>>> import numpy as np
>>> from numpy import linalg as LA
>>> np.set_printoptions(precision=1, suppress=True, linewidth=100)
>>> def tidy(a):
...     return np.round(a, 1) + 0
... 
>>> feats = np.load("test19.npy")
>>> print(feats)
[[ 0  0  0  0 -1  0  0  0  0  0]
 [ 0  0  0  1  0  0  0  0  0  0]
 [ 0  0  0  0  0  0  0  0  0 -1]
 [ 0 -1  0  0  0  0  0  0  0  0]
 [ 0  0  0  0  0  0  0  1  0  0]
 [ 0  0  0  0  0  0  0  0 -1  0]
 [ 2  0  0  0  0  0  0  0  0  0]
 [ 0  0 -1  0  0  0  0  0  0  0]
 [ 0  0  0  0  0  2  0  0  0  0]
 [ 0  0  0  0  0  0 -1  0  0  0]]
>>> print(np.allclose(feats, feats.T))
False
>>> print(np.trace(feats))
0
>>> print(tidy(np.abs(LA.eigvals(feats)).max()))
1.4
>>> print(feats.T @ feats)
[[4 0 0 0 0 0 0 0 0 0]
 [0 1 0 0 0 0 0 0 0 0]
 [0 0 1 0 0 0 0 0 0 0]
 [0 0 0 1 0 0 0 0 0 0]
 [0 0 0 0 1 0 0 0 0 0]
 [0 0 0 0 0 4 0 0 0 0]
 [0 0 0 0 0 0 1 0 0 0]
 [0 0 0 0 0 0 0 1 0 0]
 [0 0 0 0 0 0 0 0 1 0]
 [0 0 0 0 0 0 0 0 0 1]]
>>> print(feats[:, 5] @ feats[:, 7])
0
>>> print(tidy(LA.norm(feats, axis=0)))
[2. 1. 1. 1. 1. 2. 1. 1. 1. 1.]
>>> print(tidy(LA.det(feats)))
-4.0
>>> print(feats @ feats)
[[ 0  0  0  0  0  0  0 -1  0  0]
 [ 0 -1  0  0  0  0  0  0  0  0]
 [ 0  0  0  0  0  0  1  0  0  0]
 [ 0  0  0 -1  0  0  0  0  0  0]
 [ 0  0 -1  0  0  0  0  0  0  0]
 [ 0  0  0  0  0 -2  0  0  0  0]
 [ 0  0  0  0 -2  0  0  0  0  0]
 [ 0  0  0  0  0  0  0  0  0  1]
 [ 0  0  0  0  0  0  0  0 -2  0]
 [-2  0  0  0  0  0  0  0  0  0]]
>>> print((LA.matrix_power((feats != 0) + (feats.T != 0) + np.eye(10), 10) > 0).astype(int))
[[1 0 1 0 1 0 1 1 0 1]
 [0 1 0 1 0 0 0 0 0 0]
 [1 0 1 0 1 0 1 1 0 1]
 [0 1 0 1 0 0 0 0 0 0]
 [1 0 1 0 1 0 1 1 0 1]
 [0 0 0 0 0 1 0 0 1 0]
 [1 0 1 0 1 0 1 1 0 1]
 [1 0 1 0 1 0 1 1 0 1]
 [0 0 0 0 0 1 0 0 1 0]
 [1 0 1 0 1 0 1 1 0 1]]
>>> print((feats != 0).astype(int))
[[0 0 0 0 1 0 0 0 0 0]
 [0 0 0 1 0 0 0 0 0 0]
 [0 0 0 0 0 0 0 0 0 1]
 [0 1 0 0 0 0 0 0 0 0]
 [0 0 0 0 0 0 0 1 0 0]
 [0 0 0 0 0 0 0 0 1 0]
 [1 0 0 0 0 0 0 0 0 0]
 [0 0 1 0 0 0 0 0 0 0]
 [0 0 0 0 0 1 0 0 0 0]
 [0 0 0 0 0 0 1 0 0 0]]
>>> print(np.flatnonzero(LA.matrix_power((feats != 0) + (feats.T != 0) + np.eye(10), 10)[6]))
[0 2 4 6 7 9]
>>> left, sv, Vh = LA.svd(feats, full_matrices=False)
>>> print(left.T @ left)
[[1. 0. 0. 0. 0. 0. 0. 0. 0. 0.]
 [0. 1. 0. 0. 0. 0. 0. 0. 0. 0.]
 [0. 0. 1. 0. 0. 0. 0. 0. 0. 0.]
 [0. 0. 0. 1. 0. 0. 0. 0. 0. 0.]
 [0. 0. 0. 0. 1. 0. 0. 0. 0. 0.]
 [0. 0. 0. 0. 0. 1. 0. 0. 0. 0.]
 [0. 0. 0. 0. 0. 0. 1. 0. 0. 0.]
 [0. 0. 0. 0. 0. 0. 0. 1. 0. 0.]
 [0. 0. 0. 0. 0. 0. 0. 0. 1. 0.]
 [0. 0. 0. 0. 0. 0. 0. 0. 0. 1.]]
>>> print(Vh @ Vh.T)
[[1. 0. 0. 0. 0. 0. 0. 0. 0. 0.]
 [0. 1. 0. 0. 0. 0. 0. 0. 0. 0.]
 [0. 0. 1. 0. 0. 0. 0. 0. 0. 0.]
 [0. 0. 0. 1. 0. 0. 0. 0. 0. 0.]
 [0. 0. 0. 0. 1. 0. 0. 0. 0. 0.]
 [0. 0. 0. 0. 0. 1. 0. 0. 0. 0.]
 [0. 0. 0. 0. 0. 0. 1. 0. 0. 0.]
 [0. 0. 0. 0. 0. 0. 0. 1. 0. 0.]
 [0. 0. 0. 0. 0. 0. 0. 0. 1. 0.]
 [0. 0. 0. 0. 0. 0. 0. 0. 0. 1.]]
>>> print(sv)
[2. 2. 1. 1. 1. 1. 1. 1. 1. 1.]
>>> print(np.allclose(left * sv @ Vh, feats))
True
>>> print(left.T @ feats @ Vh.T)
[[2. 0. 0. 0. 0. 0. 0. 0. 0. 0.]
 [0. 2. 0. 0. 0. 0. 0. 0. 0. 0.]
 [0. 0. 1. 0. 0. 0. 0. 0. 0. 0.]
 [0. 0. 0. 1. 0. 0. 0. 0. 0. 0.]
 [0. 0. 0. 0. 1. 0. 0. 0. 0. 0.]
 [0. 0. 0. 0. 0. 1. 0. 0. 0. 0.]
 [0. 0. 0. 0. 0. 0. 1. 0. 0. 0.]
 [0. 0. 0. 0. 0. 0. 0. 1. 0. 0.]
 [0. 0. 0. 0. 0. 0. 0. 0. 1. 0.]
 [0. 0. 0. 0. 0. 0. 0. 0. 0. 1.]]
>>> print(tidy(np.cumsum(sv ** 2) / np.sum(sv ** 2)))
[0.2 0.5 0.6 0.6 0.7 0.8 0.8 0.9 0.9 1. ]
>>> Q, _ = LA.qr(np.array([[0.1, -0.3, 0.7, 1.7, -0.5, -0.5, -2.4, 0.1],
...     [-0.7, 0.6, -1.1, 0.4, -1.9, 0.3, -0.6, 0.9],
...     [1.4, 0.7, -0.9, 1.1, -0.5, -0.1, -1.9, 0.0],
...     [0.8, 0.0, 1.3, 1.7, -0.1, -2.4, 0.8, 0.6],
...     [1.9, -1.4, 0.7, 1.7, 1.0, -0.3, -1.0, -0.9],
...     [1.0, 0.7, -0.6, 1.6, 1.6, 0.4, -0.1, 0.5],
...     [-0.7, -0.7, -1.5, 0.2, 1.2, -0.6, -0.9, 0.4],
...     [1.8, 0.2, -0.8, 0.3, 1.2, 0.0, -0.6, 0.1]]))
>>> vecs, _ = LA.qr(np.array([[-1.2, -1.0, -0.9], [-0.8, 0.4, 0.0], [0.7, -1.2, 0.3]]))
>>> sv = 20 * 0.2 ** np.arange(3)
>>> A = Q[:, :3] * sv @ vecs[:3]
>>> print(tidy(A))
[[ 0.2 -0.4  0.7]
 [-2.6  2.6 -2.2]
 [ 6.9 -4.8  0.8]
 [ 3.7 -2.6  1.4]
 [ 7.1 -7.5  5.1]
 [ 5.1 -3.3  0.2]
 [-4.1  1.7 -0.1]
 [ 8.2 -6.5  2.2]]
>>> print(tidy(LA.norm(A[1], 1)), tidy(LA.norm(A[1], np.inf)))
7.4 2.6
>>> print(LA.norm(A, axis=1).argmax())
4
>>> print(tidy(LA.norm(A, axis=1)))
[ 0.9  4.3  8.4  4.7 11.5  6.1  4.4 10.7]
>>> print(tidy(LA.norm(A[1] - A[5])))
10.1
>>> print(tidy(LA.norm(A, 2)))
20.0
>>> print(tidy(LA.norm(A, 1)), tidy(LA.norm(A, np.inf)))
37.9 19.7
>>> f, g = A[7], A[1]
>>> print(tidy(f @ f))
113.7
>>> print(tidy(f @ g))
-43.3
>>> p = (f @ g) / (f @ f) * f
>>> print(LA.matrix_rank(np.outer(f, g)))
1
>>> print(tidy((g - p) @ f))
0.0
>>> print(tidy(LA.norm(f + g) ** 2 + LA.norm(f - g) ** 2))
264.4
>>> print(tidy(g - p))
[ 0.5  0.2 -1.3]
>>> K = np.loadtxt("arr.csv", delimiter=",")
>>> print(K)
[[-0.1  0.4 -0.9 -1.6 -0.2  0.9 -0.1 -0.1]
 [-0.6  0.  -0.5  0.9 -1.2 -1.4  0.7  0.4]
 [ 0.  -0.4 -0.6  0.3  0.7  0.8 -0.1  0.2]
 [ 2.  -0.3 -0.4  1.8  0.2 -0.3 -0.5  0.8]
 [ 1.1 -0.8  0.7  1.5 -0.8  0.3 -0.1 -0.9]
 [-0.7  0.8  0.4  0.1 -1.   0.9 -0.3  1.5]
 [ 1.  -0.6 -0.8  0.   1.  -0.6  0.  -0.4]
 [ 0.5 -0.8  0.6 -0.4 -1.4  0.3  1.3  1. ]
 [-0.2  0.5  0.8 -1.5  2.5  0.7 -0.7  0.2]
 [ 0.4  1.3 -0.2  1.   0.5 -0.3  0.6  1.9]
 [ 0.  15.   1.  -4.  -7.   6.   5.  -2. ]
 [-1.2 -0.2  0.5 -0.7 -0.5 -1.1  0.5 -1.1]
 [ 1.  -0.7  1.3 -0.2 -1.5 -1.2 -1.3  0.6]
 [ 0.5  0.6  0.5 -0.4 -0.7  0.5 -0.6 -0.2]
 [-0.2 -0.4 -0.5 -0.4  1.3  0.7  0.6  0.4]
 [ 0.1 -0.6  0.9 -2.  -0.3  0.1  0.4  0.1]
 [ 0.  -1.   0.5 -0.5 -2.  -0.2  0.   0.4]
 [-1.   0.   0.4 -1.5  2.8  0.6  1.7 -0.3]
 [ 2.   0.3 -0.2  0.2  0.   0.9  1.5 -0.1]
 [-1.4 -1.6 -0.4  0.8 -1.5 -0.2 -0.2 -0.2]
 [-1.8 -2.   1.1  1.7 -0.7  1.   0.6  0.1]
 [ 1.3  0.5  0.6 -1.6  0.1  0.4  0.4  0.3]
 [ 0.2 -1.6  1.3 -1.5 -0.1 -1.4 -2.   2.3]
 [-0.4 -0.6 -1.9 -0.8 -0.6  1.3 -0.2 -0.5]
 [-0.1  0.  -0.6 -1.9  1.5  0.7 -1.4  0.5]
 [-0.2  0.1 -1.  -1.4 -0.5  1.6  0.  -0.5]
 [ 1.8  0.2 -0.1  0.1 -1.5 -0.3  0.6 -0.9]
 [ 0.3  0.4 -0.5 -0.8 -1.  -0.2  0.3  0.5]
 [ 0.9  0.3 -1.2 -0.8  0.3  0.8  0.4  0. ]
 [-2.3  0.3  1.4 -0.2 -2.4 -1.3  0.7 -1.1]
 [-0.3  2.2 -1.  -0.4  0.2 -1.   1.2  1.3]
 [-0.4 -0.3 -0.7 -1.7  1.2 -1.6  0.9 -0.7]
 [ 0.2 -1.   0.8  0.5  0.3 -1.1 -0.5 -0.8]
 [ 0.4 -0.1  0.8  0.2 -0.1  0.1 -0.7 -1. ]
 [ 0.5  0.9 -0.1  0.8  0.  -0.1 -0.8  1.6]
 [ 0.1 -0.3 -1.9 -0.1  0.5  0.3 -0.4  0.6]
 [-0.4  0.5 -0.9 -1.5 -1.1  0.8  0.5  1.5]
 [-0.7 -0.5 -0.3 -1.4  1.2  0.6  0.3  0.3]]
>>> cen = (K - K.mean(axis=0)) / K.std(axis=0)
>>> print(np.argwhere(np.abs(cen) > 2))
[[ 3  0]
 [10  1]
 [10  3]
 [10  4]
 [10  5]
 [10  6]
 [10  7]
 [18  0]
 [22  6]
 [22  7]
 [23  2]
 [29  0]
 [35  2]]
>>> print(tidy(cen.std(axis=0)))
[1. 1. 1. 1. 1. 1. 1. 1.]
>>> coef = LA.lstsq(np.delete(cen, 6, axis=1), cen[:, 6])[0]
>>> print(tidy(1 - np.var(cen[:, 6] - np.delete(cen, 6, axis=1) @ coef)))
0.6
>>> print(np.abs(coef).argmax())
1
>>> print(tidy(coef))
[-0.1  0.7 -0.1  0.1  0.   0.  -0.2]
>>> x0 = np.array([-1, 3, -4])
>>> target = A @ x0
>>> print(tidy(LA.solve(A.T @ A, A.T @ target)))
[-1.  3. -4.]
>>> print(tidy(LA.pinv(A) @ A))
[[1. 0. 0.]
 [0. 1. 0.]
 [0. 0. 1.]]
>>> print(tidy(LA.lstsq(A, target)[0]))
[-1.  3. -4.]
>>> rng = np.random.default_rng(17271)
>>> target = target + 0.1 * rng.normal(size=8)
>>> print(tidy(target))
[ -4.2  19.1 -24.3 -16.9 -50.1 -16.    9.7 -36.4]
>>> coef, *_ = LA.lstsq(A, target)
>>> print(tidy(coef))
[-1.  3. -4.]
>>> print(coef.round())
[-1.  3. -4.]
>>> print(tidy(A.T @ (target - A @ coef)))
[0. 0. 0.]
>>> cen = K - K.mean(axis=0)
>>> left, sv, Vh = LA.svd(cen, full_matrices=False)
>>> print(tidy(sv))
[19.3  8.1  6.4  5.6  5.   5.   4.4  3.7]
>>> print(np.abs(Vh[0]).argmax())
1
>>> print(np.searchsorted(np.cumsum(sv ** 2) / (sv ** 2).sum(), 0.9) + 1)
5
>>> print(tidy((sv ** 2).sum() ** 2 / (sv ** 4).sum()))
2.4
>>> print(tidy(Vh[0] * np.sign(Vh[0, np.abs(Vh[0]).argmax()])))
[ 0.   0.8  0.  -0.2 -0.4  0.3  0.3 -0.1]
>>> print(np.abs(left[:, 0]).argmax())
10
>>> print(tidy(np.abs(Vh[-1])))
[0.2 0.4 0.2 0.2 0.1 0.1 0.7 0.4]
>>> f = np.array([1, 3, -1])
>>> print(tidy(np.convolve(K[36], f)))
[-0.4 -0.7  1.  -4.7 -4.7 -1.   4.   2.2  4.  -1.5]
>>> print(tidy(np.cross(K[36, :3], K[14, :3])))
[-0.6  0.   0.3]
>>> ang = np.radians(72)
>>> Rm = np.eye(8)
>>> Rm[3, 3] = Rm[4, 4] = np.cos(ang)
>>> Rm[3, 4], Rm[4, 3] = -np.sin(ang), np.sin(ang)
>>> print(tidy(Rm))
[[ 1.   0.   0.   0.   0.   0.   0.   0. ]
 [ 0.   1.   0.   0.   0.   0.   0.   0. ]
 [ 0.   0.   1.   0.   0.   0.   0.   0. ]
 [ 0.   0.   0.   0.3 -1.   0.   0.   0. ]
 [ 0.   0.   0.   1.   0.3  0.   0.   0. ]
 [ 0.   0.   0.   0.   0.   1.   0.   0. ]
 [ 0.   0.   0.   0.   0.   0.   1.   0. ]
 [ 0.   0.   0.   0.   0.   0.   0.   1. ]]
>>> M2 = K @ Rm.T
>>> print(tidy(LA.det(Rm)), tidy(np.trace(Rm)))
1.0 6.6
>>> print(tidy(LA.svd(K, compute_uv=False)), tidy(LA.svd(M2, compute_uv=False)))
[19.5  8.1  6.4  5.8  5.2  5.   4.5  3.9] [19.5  8.1  6.4  5.8  5.2  5.   4.5  3.9]
>>> print(np.allclose(K @ K.T, M2 @ M2.T))
True
>>> W0 = np.load("mat.npy")
>>> print(W0)
[[ -3.1  -0.6  -5.2  -3.7   1.9  -7.6  -2.9   2.5]
 [ -1.7   1.5   0.6  -1.4   0.5   2.7   2.5  -1.8]
 [  7.   -6.3   4.1   1.5  -0.8   7.   -1.2   1.4]
 [  3.6  -2.   -2.8   5.7  -2.2 -10.6  -7.1   4.8]
 [  1.2   3.4   5.6   3.8  -2.    8.5   5.2  -4.1]
 [ -2.8   6.5   3.3   2.3  -1.2   4.9   6.   -4.9]
 [ -4.    3.2  -2.1  -1.7   0.5  -3.5   0.9  -0.8]
 [ -0.9  -3.3  -0.5  -6.2   2.9   4.2   0.9   0. ]
 [ -7.2   5.2  -2.5  -4.5   1.9  -1.2   3.7  -2.8]
 [ -4.1   7.   -0.1   1.9  -1.1  -1.6   3.5  -3.1]
 [ -0.8  -2.5  -6.1  -0.7   0.7 -12.   -6.7   4.8]
 [  5.3  -6.    0.4   1.3  -0.3   0.3  -4.    3.3]
 [ -1.4   4.    5.7  -0.9  -0.2  12.3   8.1  -5.9]
 [ -2.3  -0.7  -5.5  -2.1   1.1  -9.4  -4.3   3.2]
 [  3.2  -5.5   0.3  -2.    0.9   2.2  -2.2   2.2]
 [ -2.4   4.2   3.5  -1.1   0.2   7.9   6.5  -4.7]
 [  2.3   0.7  -1.4   6.   -2.4  -7.6  -4.1   2.3]
 [  3.9  -5.6   1.2  -1.6   0.8   4.5  -1.2   1.7]
 [  1.3   2.    3.1   3.5  -1.6   3.6   2.4  -1.8]
 [  4.5   0.2  -0.9   9.2  -3.8  -9.5  -5.7   3.2]
 [  1.3  -2.5   2.4  -3.    1.    7.4   2.   -1.1]
 [  4.3   2.5   1.2  11.   -4.7  -5.8  -3.1   1.1]
 [  3.5  -4.1   3.   -1.6   0.6   7.2   0.7   0.2]
 [ 10.1  -5.1   0.6  12.2  -5.   -8.2  -8.8   5.5]
 [ -6.    1.4  -2.3  -7.8   3.4   1.1   2.9  -1.5]
 [ -0.4   1.3   1.5   0.2  -0.2   2.7   1.9  -1.5]]
>>> z = W0[:, 7] > np.median(W0[:, 7])
>>> f = W0[z].mean(axis=0) - W0[~z].mean(axis=0)
>>> print(z.astype(int))
[1 0 1 1 0 0 0 0 0 0 1 1 0 1 1 0 1 1 0 1 0 1 1 1 0 0]
>>> print(((W0 - W0.mean(axis=0)) @ f > 0).astype(int))
[1 0 1 1 0 0 0 0 0 0 1 1 0 1 1 0 1 1 0 1 0 1 0 1 0 0]
>>> print(np.argsort(-np.abs(f).round(6), kind="stable"))
[5 6 7 1 0 3 2 4]
>>> print(tidy((((W0 - W0.mean(axis=0)) @ f > 0) == z).mean()))
1.0
